In [1]: import numpy as np

In [2]: np.set_printoptions(precision=3, suppress=True, linewidth=160)

In [3]: data = np.load("a.npy")

In [4]: print(data)
[[0 0 0 0 1 0 0 1 0 0 0 0 1]
 [0 0 0 0 0 0 0 1 0 0 1 0 0]
 [0 0 0 1 0 0 0 0 0 0 1 1 0]
 [0 0 1 0 0 1 0 0 0 1 0 0 0]
 [1 0 0 0 0 1 0 0 1 0 0 0 0]
 [0 0 0 1 1 0 0 1 0 1 0 0 0]
 [0 0 0 0 0 0 0 1 1 0 1 1 0]
 [1 1 0 0 0 1 1 0 0 0 0 0 0]
 [0 0 0 0 1 0 1 0 0 1 0 1 0]
 [0 0 0 1 0 1 0 0 1 0 0 0 0]
 [0 1 1 0 0 0 1 0 0 0 0 0 0]
 [0 0 1 0 0 0 1 0 1 0 0 0 0]
 [1 0 0 0 0 0 0 0 0 0 0 0 0]]

In [5]: left, sv, vt = np.linalg.svd(data)

In [6]: print(sv.round(3) + 0)
[3.327 2.793 2.327 2.019 1.79  1.676 1.433 1.311 0.934 0.826 0.517 0.163 0.   ]

In [7]: other = left[:, :12] @ np.diag(sv[:12]) @ vt[:12]

In [8]: print(np.linalg.matrix_rank(data, rtol=0.05))
11

In [9]: print(round(np.linalg.norm(data - other, 2), 3), round(sv[12], 3))
0.0 0.0

In [10]: print(np.round(np.abs(data - other).max(), 3))
0.0

In [11]: K = np.load("block13.npy")

In [12]: print(K)
[[2 2 0 0]
 [0 3 0 0]
 [0 0 2 2]
 [0 0 0 3]]

In [13]: left, sv, vt = np.linalg.svd(data)

In [14]: evecs = vt[:(sv > 1e-8).sum()]

In [15]: rng = np.random.default_rng(15)

In [16]: x0 = data[6] + -3 * data[0] + rng.integers(2) * np.eye(13)[6]

In [17]: print(x0)
[ 0.  0.  0.  0. -3.  0.  1. -2.  1.  0.  1.  1. -3.]

In [18]: print(np.diag(evecs.T @ evecs))
[1.    0.938 0.938 1.    0.938 0.938 1.    0.938 0.938 0.75  0.937 0.938 0.75 ]

In [19]: q = K.astype(float).copy()

In [20]: for j in range(4):
    ...:     q[:, j] -= q[:, :j] @ (q[:, :j].T @ q[:, j])
    ...:     q[:, j] /= np.linalg.norm(q[:, j])
    ...: 

In [21]: print(q.T @ K)
[[2. 2. 0. 0.]
 [0. 3. 0. 0.]
 [0. 0. 2. 2.]
 [0. 0. 0. 3.]]

In [22]: print(q.T @ q)
[[1. 0. 0. 0.]
 [0. 1. 0. 0.]
 [0. 0. 1. 0.]
 [0. 0. 0. 1.]]
